>>> import numpy as np
>>> np.set_printoptions(precision=1, suppress=True, linewidth=200, legacy="1.25")
>>> E = np.load("layer2.npy")
>>> E
array([[-1.3,  1.7,  1.5,  0.3],
       [ 1.2, -0.3,  1.5,  0.2],
       [ 0.4, -1.2, -2. , -0.4],
       [ 0.1, -1. , -2.3, -0.4]])
>>> np.linalg.cond(E) > 100
True
>>> np.linalg.matrix_rank(E, rtol=0.1)
2
>>> [round(float(x), 1) for x in np.linalg.svd(E, compute_uv=False)[:3]]
[4.3, 2.1, 0.0]
>>> np.argsort(-np.linalg.norm(E, axis=0).round(6), kind="stable")[:3]
array([2, 1, 0])
>>> U, sv, vt = np.linalg.svd(E, full_matrices=False)
>>> np.round(np.sqrt((sv ** 2).sum()), 1), round(float(np.linalg.norm(E)), 1)
(4.7, 4.7)
>>> U.shape, sv.shape, vt.shape
((4, 4), (4,), (4, 4))
>>> np.allclose(U * sv @ vt, E)
True
>>> np.round(U.T @ U, 1) + 0
array([[1., 0., 0., 0.],
       [0., 1., 0., 0.],
       [0., 0., 1., 0.],
       [0., 0., 0., 1.]])
>>> np.round(vt @ vt.T, 1) + 0
array([[1., 0., 0., 0.],
       [0., 1., 0., 0.],
       [0., 0., 1., 0.],
       [0., 0., 0., 1.]])
>>> np.abs(vt[0])
array([0.2, 0.5, 0.8, 0.2])
>>> (sv > 1e-8).sum()
2
>>> arr = np.load("run17.npy")
>>> arr
array([[ 0.2, -0.6, -0.8],
       [-0.6,  0.6, -0.6],
       [-0.8, -0.6,  0.2]])
>>> def softmax(z):
...     e = np.exp(z - z.max(axis=-1, keepdims=True))
...     return e / e.sum(axis=-1, keepdims=True)
... 
>>> softmax(arr).sum(axis=1)
array([1., 1., 1.])
>>> softmax(arr[0] + 3)
array([0.5, 0.3, 0.2])
>>> softmax(arr[0])
array([0.5, 0.3, 0.2])
>>> att = arr @ arr.T / np.sqrt(3)
>>> softmax(att)[0] @ arr
array([-0.3, -0.3, -0.5])
>>> softmax(att)
array([[0.5, 0.3, 0.3],
       [0.3, 0.5, 0.3],
       [0.3, 0.3, 0.5]])
>>> w, evecs = np.linalg.eigh(arr)
>>> x0 = np.array([2, 0, 0])
>>> round(x0 @ arr @ x0, 1)
0.8
>>> np.round(evecs * np.abs(w) @ evecs.T, 1) + 0
array([[1., 0., 0.],
       [0., 1., 0.],
       [0., 0., 1.]])
>>> round(float(x0 @ arr @ x0 / (x0 @ x0)), 1), w[0], w[-1]
(0.2, -1.0, 1.0)
>>> w, evecs = np.linalg.eigh(arr)
>>> np.linalg.eigvalsh(arr @ arr)
array([1., 1., 1.])
>>> np.linalg.svd(arr, compute_uv=False)
array([1., 1., 1.])
>>> evecs @ np.diag(w) @ evecs.T
array([[ 0.2, -0.6, -0.8],
       [-0.6,  0.6, -0.6],
       [-0.8, -0.6,  0.2]])
>>> np.round(evecs.T @ evecs, 1) + 0
array([[1., 0., 0.],
       [0., 1., 0.],
       [0., 0., 1.]])
>>> np.round(evecs.T @ arr @ evecs, 1) + 0
array([[-1.,  0.,  0.],
       [ 0.,  1.,  0.],
       [ 0.,  0.,  1.]])
>>> (w > 1e-8).sum(), (w < -1e-8).sum()
(2, 1)
>>> np.linalg.eigvalsh(arr + 3 * np.eye(3))
array([2., 4., 4.])
>>> np.unique(w.round(6) + 0, return_counts=True)[1]
array([1, 2])
